In [1]: import numpy as np

In [2]: from numpy import linalg as LA

In [3]: np.set_printoptions(precision=2, suppress=True, linewidth=160, legacy="1.25")

In [4]: Y = np.array([[3, -2, 4, 0, 2, -3, -4, 0, -3],
   ...:     [-5, -4, 5, 1, -3, -1, -3, 1, 1],
   ...:     [-5, 1, 5, -1, -3, -5, 4, -2, 3],
   ...:     [-2, 2, -3, 4, -3, -4, -4, 4, -4],
   ...:     [-2, 1, 2, 5, 2, -2, 3, -5, 0],
   ...:     [4, -1, 0, -1, 1, 0, 3, 1, -4],
   ...:     [1, 4, 5, -3, 1, 5, -4, -5, 4],
   ...:     [2, -2, -4, -5, 5, 5, -4, 2, -2],
   ...:     [-4, 2, 1, -4, 0, 3, -3, 4, 1]])

In [5]: X = np.tril(Y)

In [6]: X
Out[6]: 
array([[ 3,  0,  0,  0,  0,  0,  0,  0,  0],
       [-5, -4,  0,  0,  0,  0,  0,  0,  0],
       [-5,  1,  5,  0,  0,  0,  0,  0,  0],
       [-2,  2, -3,  4,  0,  0,  0,  0,  0],
       [-2,  1,  2,  5,  2,  0,  0,  0,  0],
       [ 4, -1,  0, -1,  1,  0,  0,  0,  0],
       [ 1,  4,  5, -3,  1,  5, -4,  0,  0],
       [ 2, -2, -4, -5,  5,  5, -4,  2,  0],
       [-4,  2,  1, -4,  0,  3, -3,  4,  1]])

In [7]: Uu, sv, vt = LA.svd(X)

In [8]: sv.round(2) + 0
Out[8]: array([13.75, 11.6 ,  8.73,  6.51,  4.99,  2.41,  1.39,  0.08,  0.  ])

In [9]: Y = Uu[:, :8] @ np.diag(sv[:8]) @ vt[:8]

In [10]: round(float(LA.norm(X - Y) / LA.norm(X)), 2)
Out[10]: 0.0

In [11]: LA.matrix_rank(X, rtol=0.05)
Out[11]: 7

In [12]: round(float(np.abs(X - Y).max()), 2)
Out[12]: 0.0

In [13]: np.round(LA.norm(X - Y, 2), 2), round(sv[8], 2)
Out[13]: (0.0, 0.0)

In [14]: Uu, sv, vt = LA.svd(X)

In [15]: V = vt[:(sv > 1e-8).sum()]

In [16]: rng = np.random.default_rng(26959)

In [17]: vec = X[1] + -2 * X[6] + rng.integers(2) * np.eye(9)[1]

In [18]: vec
Out[18]: array([ -7., -11., -10.,   6.,  -2., -10.,   8.,   0.,   0.])

In [19]: LA.matrix_rank(np.vstack([X, vec]))
Out[19]: 8

In [20]: np.round(V.T @ V, 2) + 0
Out[20]: 
array([[ 1.  ,  0.  ,  0.  ,  0.  ,  0.  ,  0.  ,  0.  ,  0.  ,  0.  ],
       [ 0.  ,  1.  ,  0.  ,  0.  ,  0.  ,  0.  ,  0.  ,  0.  ,  0.  ],
       [ 0.  ,  0.  ,  1.  ,  0.  ,  0.  ,  0.  ,  0.  ,  0.  ,  0.  ],
       [ 0.  ,  0.  ,  0.  ,  1.  ,  0.  ,  0.  ,  0.  ,  0.  ,  0.  ],
       [ 0.  ,  0.  ,  0.  ,  0.  ,  1.  ,  0.  ,  0.  ,  0.  ,  0.  ],
       [ 0.  ,  0.  ,  0.  ,  0.  ,  0.  ,  0.68, -0.4 ,  0.  , -0.24],
       [ 0.  ,  0.  ,  0.  ,  0.  ,  0.  , -0.4 ,  0.5 ,  0.  , -0.3 ],
       [ 0.  ,  0.  ,  0.  ,  0.  ,  0.  ,  0.  ,  0.  ,  1.  ,  0.  ],
       [ 0.  ,  0.  ,  0.  ,  0.  ,  0.  , -0.24, -0.3 ,  0.  ,  0.82]])

In [21]: np.diag(V.T @ V)
Out[21]: array([1.  , 1.  , 1.  , 1.  , 1.  , 0.68, 0.5 , 1.  , 0.82])

In [22]: LA.lstsq(X[:-1].T, X[-1])[2]
Out[22]: 7

In [23]: np.round(np.trace(LA.pinv(X) @ X), 2)
Out[23]: 8.0

In [24]: F = np.load("m.npy")

In [25]: F
Out[25]: 
array([[-0.06, -0.36,  0.32, -2.01, -1.59, -0.41, -0.37,  0.99,  1.73, -0.03],
       [-0.36, -2.08,  0.66,  1.76,  1.32, -0.19,  1.05,  1.36,  2.08,  0.25],
       [ 0.32,  0.66, -2.43,  0.35,  1.77,  0.23,  2.25, -0.27, -1.24,  3.46],
       [-2.01,  1.76,  0.35, -1.21, -1.3 , -0.53, -1.37,  1.27,  1.46,  3.08],
       [-1.59,  1.32,  1.77, -1.3 ,  0.41,  0.05, -1.48, -0.51,  0.07,  1.94],
       [-0.41, -0.19,  0.23, -0.53,  0.05,  1.08, -1.29, -1.71, -0.54,  1.47],
       [-0.37,  1.05,  2.25, -1.37, -1.48, -1.29,  3.26,  0.36, -2.18, -0.37],
       [ 0.99,  1.36, -0.27,  1.27, -0.51, -1.71,  0.36,  3.28, -0.71,  0.09],
       [ 1.73,  2.08, -1.24,  1.46,  0.07, -0.54, -2.18, -0.71, -0.96,  0.02],
       [-0.03,  0.25,  3.46,  3.08,  1.94,  1.47, -0.37,  0.09,  0.02, -1.31]])

In [26]: Uu, sv, vt = LA.svd(F, full_matrices=False)

In [27]: np.allclose(Uu * sv @ vt, F)
Out[27]: True

In [28]: np.abs(Uu[:, 0]).round(6).argmax()
Out[28]: 9

In [29]: np.round(Uu.T @ F @ vt.T, 2) + 0
Out[29]: 
array([[7.  , 0.  , 0.  , 0.  , 0.  , 0.  , 0.  , 0.  , 0.  , 0.  ],
       [0.  , 6.  , 0.  , 0.  , 0.  , 0.  , 0.  , 0.  , 0.  , 0.  ],
       [0.  , 0.  , 6.  , 0.  , 0.  , 0.  , 0.  , 0.  , 0.  , 0.  ],
       [0.  , 0.  , 0.  , 5.01, 0.  , 0.  , 0.  , 0.  , 0.  , 0.  ],
       [0.  , 0.  , 0.  , 0.  , 5.01, 0.  , 0.  , 0.  , 0.  , 0.  ],
       [0.  , 0.  , 0.  , 0.  , 0.  , 5.  , 0.  , 0.  , 0.  , 0.  ],
       [0.  , 0.  , 0.  , 0.  , 0.  , 0.  , 1.  , 0.  , 0.  , 0.  ],
       [0.  , 0.  , 0.  , 0.  , 0.  , 0.  , 0.  , 1.  , 0.  , 0.  ],
       [0.  , 0.  , 0.  , 0.  , 0.  , 0.  , 0.  , 0.  , 1.  , 0.  ],
       [0.  , 0.  , 0.  , 0.  , 0.  , 0.  , 0.  , 0.  , 0.  , 0.99]])

In [30]: np.abs(vt[0])
Out[30]: array([0.23, 0.29, 0.24, 0.58, 0.32, 0.15, 0.1 , 0.01, 0.01, 0.58])

In [31]: np.round(vt @ vt.T, 2) + 0
Out[31]: 
array([[1., 0., 0., 0., 0., 0., 0., 0., 0., 0.],
       [0., 1., 0., 0., 0., 0., 0., 0., 0., 0.],
       [0., 0., 1., 0., 0., 0., 0., 0., 0., 0.],
       [0., 0., 0., 1., 0., 0., 0., 0., 0., 0.],
       [0., 0., 0., 0., 1., 0., 0., 0., 0., 0.],
       [0., 0., 0., 0., 0., 1., 0., 0., 0., 0.],
       [0., 0., 0., 0., 0., 0., 1., 0., 0., 0.],
       [0., 0., 0., 0., 0., 0., 0., 1., 0., 0.],
       [0., 0., 0., 0., 0., 0., 0., 0., 1., 0.],
       [0., 0., 0., 0., 0., 0., 0., 0., 0., 1.]])

In [32]: round(np.sqrt((sv ** 2).sum()), 2), np.round(LA.norm(F), 2)
Out[32]: (14.15, 14.15)

In [33]: np.allclose(F, F.T)
Out[33]: True

In [34]: np.round(LA.det(F), 2)
Out[34]: 31274.21

In [35]: (F + F.T) / 2
Out[35]: 
array([[-0.06, -0.36,  0.32, -2.01, -1.59, -0.41, -0.37,  0.99,  1.73, -0.03],
       [-0.36, -2.08,  0.66,  1.76,  1.32, -0.19,  1.05,  1.36,  2.08,  0.25],
       [ 0.32,  0.66, -2.43,  0.35,  1.77,  0.23,  2.25, -0.27, -1.24,  3.46],
       [-2.01,  1.76,  0.35, -1.21, -1.3 , -0.53, -1.37,  1.27,  1.46,  3.08],
       [-1.59,  1.32,  1.77, -1.3 ,  0.41,  0.05, -1.48, -0.51,  0.07,  1.94],
       [-0.41, -0.19,  0.23, -0.53,  0.05,  1.08, -1.29, -1.71, -0.54,  1.47],
       [-0.37,  1.05,  2.25, -1.37, -1.48, -1.29,  3.26,  0.36, -2.18, -0.37],
       [ 0.99,  1.36, -0.27,  1.27, -0.51, -1.71,  0.36,  3.28, -0.71,  0.09],
       [ 1.73,  2.08, -1.24,  1.46,  0.07, -0.54, -2.18, -0.71, -0.96,  0.02],
       [-0.03,  0.25,  3.46,  3.08,  1.94,  1.47, -0.37,  0.09,  0.02, -1.31]])

In [36]: np.allclose(F @ F.T, F.T @ F)
Out[36]: True
